$ python3 -q
>>> import numpy as np
>>> from numpy import linalg as LA
>>> np.set_printoptions(suppress=True, linewidth=200)
>>> feats = np.load("run2.npy")
>>> feats
array([[ 2.13,  0.02, -0.01],
       [ 2.03,  0.01, -0.04],
       [ 1.93,  0.  ,  0.  ],
       [ 2.02,  0.09, -0.04],
       [ 1.99,  0.  ,  0.  ],
       [ 1.99, -0.01, -0.03],
       [ 1.98, -0.03, -0.02],
       [ 1.97, -0.03, -0.01],
       [ 1.98,  0.08, -0.1 ],
       [ 1.95,  0.09, -0.04],
       [ 2.02, -0.01, -0.04],
       [ 1.03,  1.96,  1.96],
       [ 0.97,  2.02,  2.05],
       [ 1.06,  1.96,  1.98],
       [ 1.03,  2.02,  2.04],
       [ 0.95,  2.02,  2.03],
       [ 1.01,  2.  ,  1.9 ],
       [ 0.92,  2.04,  2.  ],
       [ 1.07,  2.06,  1.94],
       [ 0.97,  2.01,  2.04],
       [ 1.12,  2.01,  1.9 ],
       [ 1.08,  1.97,  2.06]])
>>> hat = feats @ LA.solve(feats.T @ feats, feats.T)
>>> round(float(np.trace(hat)), 2)
3.0
>>> np.round(np.diag(hat), 2)
array([0.11, 0.09, 0.11, 0.16, 0.12, 0.1 , 0.13, 0.14, 0.28, 0.16, 0.1 , 0.09, 0.12, 0.1 , 0.11, 0.1 , 0.17, 0.1 , 0.21, 0.11, 0.18, 0.22])
>>> np.round(hat @ feats[:, 1], 2) + 0
array([ 0.02,  0.01,  0.  ,  0.09,  0.  , -0.01, -0.03, -0.03,  0.08,  0.09, -0.01,  1.96,  2.02,  1.96,  2.02,  2.02,  2.  ,  2.04,  2.06,  2.01,  2.01,  1.97])
>>> [round(float(x), 2) for x in LA.svd(feats, compute_uv=False)[:3]]
[10.35, 6.02, 0.21]
>>> LA.matrix_rank(feats, rtol=0.1)
np.int64(2)
>>> np.argsort(-LA.norm(feats, axis=0).round(6), kind="stable")[:3]
array([0, 1, 2])
>>> U, sigma, VT = LA.svd(feats)
>>> np.argmax(sigma[:-1] / (sigma[1:] + 1e-6)) + 1
np.int64(2)
>>> sigma.round(2)
array([10.35,  6.02,  0.21])
>>> B = U[:, :2] @ np.diag(sigma[:2]) @ VT[:2]
>>> np.round(LA.norm(feats - B, 2), 2), round(sigma[2], 2)
(np.float64(0.21), np.float64(0.21))
>>> B.round(2) + 0
array([[ 2.13,  0.03, -0.02],
       [ 2.03,  0.01, -0.04],
       [ 1.93,  0.02, -0.02],
       [ 2.02,  0.05,  0.  ],
       [ 1.99,  0.02, -0.02],
       [ 1.99,  0.  , -0.04],
       [ 1.98,  0.  , -0.05],
       [ 1.97,  0.  , -0.04],
       [ 1.98,  0.01, -0.03],
       [ 1.95,  0.05,  0.  ],
       [ 2.02,  0.  , -0.05],
       [ 1.03,  1.97,  1.95],
       [ 0.97,  2.04,  2.03],
       [ 1.06,  1.98,  1.96],
       [ 1.03,  2.04,  2.02],
       [ 0.95,  2.03,  2.02],
       [ 1.01,  1.96,  1.94],
       [ 0.92,  2.03,  2.01],
       [ 1.07,  2.01,  1.99],
       [ 0.97,  2.03,  2.02],
       [ 1.12,  1.96,  1.95],
       [ 1.08,  2.02,  2.01]])
>>> round(np.abs(feats - B).max(), 2)
np.float64(0.07)
>>> d = LA.norm(B[:, None] - B[None], axis=-1)
>>> d[8].round(6).argsort(kind="stable")[:4]
array([8, 5, 4, 7])
>>> np.unravel_index(d.round(6).argmax(), d.shape)
(np.int64(10), np.int64(12))
>>> M = np.loadtxt("arr.csv", delimiter=",")
>>> M
array([[0., 1., 0., 0.],
       [1., 0., 0., 0.],
       [0., 0., 0., 0.],
       [0., 0., 0., 0.]])
>>> np.all(LA.eigvalsh(M) > 0)
np.False_
>>> [round(float(LA.det(M[:i, :i])), 2) + 0 for i in range(1, 5)]
[0.0, -1.0, 0.0, 0.0]
>>> round(LA.eigvalsh(M).min(), 2)
np.float64(-1.0)
>>> r = LA.matrix_rank(M)
>>> r
np.int64(2)
>>> null = LA.svd(M)[2][r:].T
>>> null.shape
(4, 2)
>>> [int(LA.matrix_rank(np.delete(M, i, axis=0))) for i in range(4)]
[1, 1, 2, 2]
>>> np.allclose(M @ null, 0)
True
>>> [int(LA.matrix_rank(M[:i])) for i in range(1, len(M) + 1)]
[1, 2, 2, 2]
>>> rng = np.random.default_rng(583146)
>>> z = rng.permutation(4)
>>> z
array([0, 1, 2, 3])
>>> B = M[z][:, z]
>>> np.trace(B)
np.float64(0.0)
>>> B
array([[0., 1., 0., 0.],
       [1., 0., 0., 0.],
       [0., 0., 0., 0.],
       [0., 0., 0., 0.]])
>>> np.round(np.sort(np.abs(LA.eigvals(B))), 2)
array([0., 0., 1., 1.])
>>> F = np.loadtxt("m.csv", delimiter=",")
>>> F
array([[0., 0., 0.],
       [0., 0., 0.],
       [0., 0., 1.]])
>>> z = rng.permutation(3)
>>> z
array([0, 1, 2])
>>> B = F[z][:, z]
>>> np.allclose(B, F)
True
>>> B
array([[0., 0., 0.],
       [0., 0., 0.],
       [0., 0., 1.]])
>>> np.diag(B)
array([0., 0., 1.])
>>> np.round(np.sort(np.abs(LA.eigvals(B))), 2)
array([0., 0., 1.])
